In [1]: import numpy as np

In [2]: from numpy import linalg as LA

In [3]: np.set_printoptions(suppress=True, linewidth=140)

In [4]: rd = lambda a: np.round(a, 3) + 0

In [5]: M2 = np.array([[-3, -1, -2, -1, -2, -2, -1, 2, 1, -1],
   ...:     [0, -2, 1, 3, 1, -1, -3, 3, -2, 1],
   ...:     [3, 3, 1, 0, -1, -1, 1, -3, 1, 2],
   ...:     [-2, -3, 1, -2, 2, -3, -1, -3, 0, -3],
   ...:     [-1, 3, -1, 2, 2, 2, -3, 2, 3, -2],
   ...:     [-3, 0, 0, 0, 1, 0, -2, 1, 3, 2],
   ...:     [0, 2, 3, -1, 0, 2, 2, -2, 3, -2],
   ...:     [2, -2, 3, 0, 0, 0, 0, -1, -2, -2],
   ...:     [-2, 0, 3, -2, 1, 2, -2, -2, -2, -1],
   ...:     [1, 0, 3, 1, 2, 0, 2, 2, 0, 0]])

In [6]: J = np.tril(M2)

In [7]: J
Out[7]: 
array([[-3,  0,  0,  0,  0,  0,  0,  0,  0,  0],
       [ 0, -2,  0,  0,  0,  0,  0,  0,  0,  0],
       [ 3,  3,  1,  0,  0,  0,  0,  0,  0,  0],
       [-2, -3,  1, -2,  0,  0,  0,  0,  0,  0],
       [-1,  3, -1,  2,  2,  0,  0,  0,  0,  0],
       [-3,  0,  0,  0,  1,  0,  0,  0,  0,  0],
       [ 0,  2,  3, -1,  0,  2,  2,  0,  0,  0],
       [ 2, -2,  3,  0,  0,  0,  0, -1,  0,  0],
       [-2,  0,  3, -2,  1,  2, -2, -2, -2,  0],
       [ 1,  0,  3,  1,  2,  0,  2,  2,  0,  0]])

In [8]: np.argsort(-LA.norm(J, axis=0).round(6), kind="stable")[:3]
Out[8]: array([0, 1, 2])

In [9]: [round(float(x), 3) for x in LA.svd(J, compute_uv=False)[:3]]
Out[9]: [7.491, 7.036, 6.04]

In [10]: LA.matrix_rank(J, rtol=0.1)
Out[10]: np.int64(7)

In [11]: rng = np.random.default_rng(75)

In [12]: lab = rng.permutation(10)

In [13]: lab
Out[13]: array([6, 9, 7, 3, 2, 1, 4, 8, 0, 5])

In [14]: M2 = J[lab][:, lab]

In [15]: np.diag(M2)
Out[15]: array([ 2,  0, -1, -2,  1, -2,  2, -2, -3,  0])

In [16]: rd(np.sort(np.abs(LA.eigvals(M2))))
Out[16]: array([0., 0., 1., 1., 2., 2., 2., 2., 2., 3.])

In [17]: np.trace(M2)
Out[17]: np.int64(-5)

In [18]: np.allclose(M2, J)
Out[18]: False

In [19]: K = np.load("x.npy")

In [20]: K
Out[20]: 
array([[ 0,  0,  0,  0,  0,  0,  0,  0,  0,  0,  0,  0],
       [ 0, -2,  0,  0,  0,  0,  0,  0,  0,  0,  0,  0],
       [ 0,  0, -2,  0,  0,  0,  0,  0,  0,  0,  0,  0],
       [ 0,  0,  0, -2,  0,  0,  0,  0,  0,  0,  0,  0],
       [ 0,  0,  0,  0,  2,  0,  0,  0,  0,  0,  0,  0],
       [ 0,  0,  0,  0,  0,  1,  0,  0,  0,  0,  0,  0],
       [ 0,  0,  0,  0,  0,  0, -2,  0,  0,  0,  0,  0],
       [ 0,  0,  0,  0,  0,  0,  0,  1,  0,  0,  0,  0],
       [ 0,  0,  0,  0,  0,  0,  0,  0,  2,  0,  0,  0],
       [ 0,  0,  0,  0,  0,  0,  0,  0,  0,  1,  0,  0],
       [ 0,  0,  0,  0,  0,  0,  0,  0,  0,  0,  2,  0],
       [ 0,  0,  0,  0,  0,  0,  0,  0,  0,  0,  0,  2]])

In [21]: Uu, sv, VT = LA.svd(K)

In [22]: vecs = VT[:(sv > 1e-8).sum()]

In [23]: vec = K[10] + 4 * K[6] + rng.integers(2) * np.eye(12)[2]

In [24]: vec
Out[24]: array([ 0.,  0.,  0.,  0.,  0.,  0., -8.,  0.,  0.,  0.,  2.,  0.])

In [25]: np.diag(vecs.T @ vecs)
Out[25]: array([0., 1., 1., 1., 1., 1., 1., 1., 1., 1., 1., 1.])

In [26]: vecs.T @ vecs
Out[26]: 
array([[0., 0., 0., 0., 0., 0., 0., 0., 0., 0., 0., 0.],
       [0., 1., 0., 0., 0., 0., 0., 0., 0., 0., 0., 0.],
       [0., 0., 1., 0., 0., 0., 0., 0., 0., 0., 0., 0.],
       [0., 0., 0., 1., 0., 0., 0., 0., 0., 0., 0., 0.],
       [0., 0., 0., 0., 1., 0., 0., 0., 0., 0., 0., 0.],
       [0., 0., 0., 0., 0., 1., 0., 0., 0., 0., 0., 0.],
       [0., 0., 0., 0., 0., 0., 1., 0., 0., 0., 0., 0.],
       [0., 0., 0., 0., 0., 0., 0., 1., 0., 0., 0., 0.],
       [0., 0., 0., 0., 0., 0., 0., 0., 1., 0., 0., 0.],
       [0., 0., 0., 0., 0., 0., 0., 0., 0., 1., 0., 0.],
       [0., 0., 0., 0., 0., 0., 0., 0., 0., 0., 1., 0.],
       [0., 0., 0., 0., 0., 0., 0., 0., 0., 0., 0., 1.]])

In [27]: rd(LA.det(K))
Out[27]: np.float64(0.0)

In [28]: (K != 0).astype(int)
Out[28]: 
array([[0, 0, 0, 0, 0, 0, 0, 0, 0, 0, 0, 0],
       [0, 1, 0, 0, 0, 0, 0, 0, 0, 0, 0, 0],
       [0, 0, 1, 0, 0, 0, 0, 0, 0, 0, 0, 0],
       [0, 0, 0, 1, 0, 0, 0, 0, 0, 0, 0, 0],
       [0, 0, 0, 0, 1, 0, 0, 0, 0, 0, 0, 0],
       [0, 0, 0, 0, 0, 1, 0, 0, 0, 0, 0, 0],
       [0, 0, 0, 0, 0, 0, 1, 0, 0, 0, 0, 0],
       [0, 0, 0, 0, 0, 0, 0, 1, 0, 0, 0, 0],
       [0, 0, 0, 0, 0, 0, 0, 0, 1, 0, 0, 0],
       [0, 0, 0, 0, 0, 0, 0, 0, 0, 1, 0, 0],
       [0, 0, 0, 0, 0, 0, 0, 0, 0, 0, 1, 0],
       [0, 0, 0, 0, 0, 0, 0, 0, 0, 0, 0, 1]])

In [29]: (LA.matrix_power((K != 0) + (K.T != 0) + np.eye(12), 12) > 0).astype(int)
Out[29]: 
array([[1, 0, 0, 0, 0, 0, 0, 0, 0, 0, 0, 0],
       [0, 1, 0, 0, 0, 0, 0, 0, 0, 0, 0, 0],
       [0, 0, 1, 0, 0, 0, 0, 0, 0, 0, 0, 0],
       [0, 0, 0, 1, 0, 0, 0, 0, 0, 0, 0, 0],
       [0, 0, 0, 0, 1, 0, 0, 0, 0, 0, 0, 0],
       [0, 0, 0, 0, 0, 1, 0, 0, 0, 0, 0, 0],
       [0, 0, 0, 0, 0, 0, 1, 0, 0, 0, 0, 0],
       [0, 0, 0, 0, 0, 0, 0, 1, 0, 0, 0, 0],
       [0, 0, 0, 0, 0, 0, 0, 0, 1, 0, 0, 0],
       [0, 0, 0, 0, 0, 0, 0, 0, 0, 1, 0, 0],
       [0, 0, 0, 0, 0, 0, 0, 0, 0, 0, 1, 0],
       [0, 0, 0, 0, 0, 0, 0, 0, 0, 0, 0, 1]])
